In [1]: import numpy as np

In [2]: import numpy.linalg as la

In [3]: np.set_printoptions(precision=2, suppress=True, linewidth=140, sign=" ")

In [4]: F = np.diag(np.array([7, 9, 7, 8, 7, 6, 8]))

In [5]: F
Out[5]: 
array([[ 7,  0,  0,  0,  0,  0,  0],
       [ 0,  9,  0,  0,  0,  0,  0],
       [ 0,  0,  7,  0,  0,  0,  0],
       [ 0,  0,  0,  8,  0,  0,  0],
       [ 0,  0,  0,  0,  7,  0,  0],
       [ 0,  0,  0,  0,  0,  6,  0],
       [ 0,  0,  0,  0,  0,  0,  8]])

In [6]: U, s, Vt = la.svd(F, full_matrices=False)

In [7]: Vt @ Vt.T
Out[7]: 
array([[ 1.,  0.,  0.,  0.,  0.,  0.,  0.],
       [ 0.,  1.,  0.,  0.,  0.,  0.,  0.],
       [ 0.,  0.,  1.,  0.,  0.,  0.,  0.],
       [ 0.,  0.,  0.,  1.,  0.,  0.,  0.],
       [ 0.,  0.,  0.,  0.,  1.,  0.,  0.],
       [ 0.,  0.,  0.,  0.,  0.,  1.,  0.],
       [ 0.,  0.,  0.,  0.,  0.,  0.,  1.]])

In [8]: np.round(np.sqrt((s ** 2).sum()), 2), round(float(la.norm(F)), 2)
Out[8]: (np.float64(19.8), 19.8)

In [9]: (s > 1e-8).sum()
Out[9]: np.int64(7)

In [10]: np.abs(U[:, 0]).round(6).argmax()
Out[10]: np.int64(1)

In [11]: vals, vecs = la.eigh(F)

In [12]: x0 = np.array([2, 1, 0, 2, 0, 2, 1])

In [13]: vecs * np.abs(vals) @ vecs.T
Out[13]: 
array([[ 7.,  0.,  0.,  0.,  0.,  0.,  0.],
       [ 0.,  9.,  0.,  0.,  0.,  0.,  0.],
       [ 0.,  0.,  7.,  0.,  0.,  0.,  0.],
       [ 0.,  0.,  0.,  8.,  0.,  0.,  0.],
       [ 0.,  0.,  0.,  0.,  7.,  0.,  0.],
       [ 0.,  0.,  0.,  0.,  0.,  6.,  0.],
       [ 0.,  0.,  0.,  0.,  0.,  0.,  8.]])

In [14]: x0 @ F @ x0
Out[14]: np.int64(101)

In [15]: np.abs(F).sum(axis=1).max(), np.abs(vals).max()
Out[15]: (np.int64(9), np.float64(9.0))

In [16]: la.eigvalsh(F[1:, 1:])
Out[16]: array([ 6.,  7.,  7.,  8.,  8.,  9.])

In [17]: round(x0 @ F @ x0 / (x0 @ x0), 2), vals[0], vals[-1]
Out[17]: (np.float64(7.21), np.float64(6.0), np.float64(9.0))

In [18]: (np.sign(vecs[:, -1].round(6)) == np.sign(vecs[0, -1].round(6))).astype(int)
Out[18]: array([ 1,  0,  1,  1,  1,  1,  1])

In [19]: vecs * np.maximum(vals, 0) @ vecs.T
Out[19]: 
array([[ 7.,  0.,  0.,  0.,  0.,  0.,  0.],
       [ 0.,  9.,  0.,  0.,  0.,  0.,  0.],
       [ 0.,  0.,  7.,  0.,  0.,  0.,  0.],
       [ 0.,  0.,  0.,  8.,  0.,  0.,  0.],
       [ 0.,  0.,  0.,  0.,  7.,  0.,  0.],
       [ 0.,  0.,  0.,  0.,  0.,  6.,  0.],
       [ 0.,  0.,  0.,  0.,  0.,  0.,  8.]])
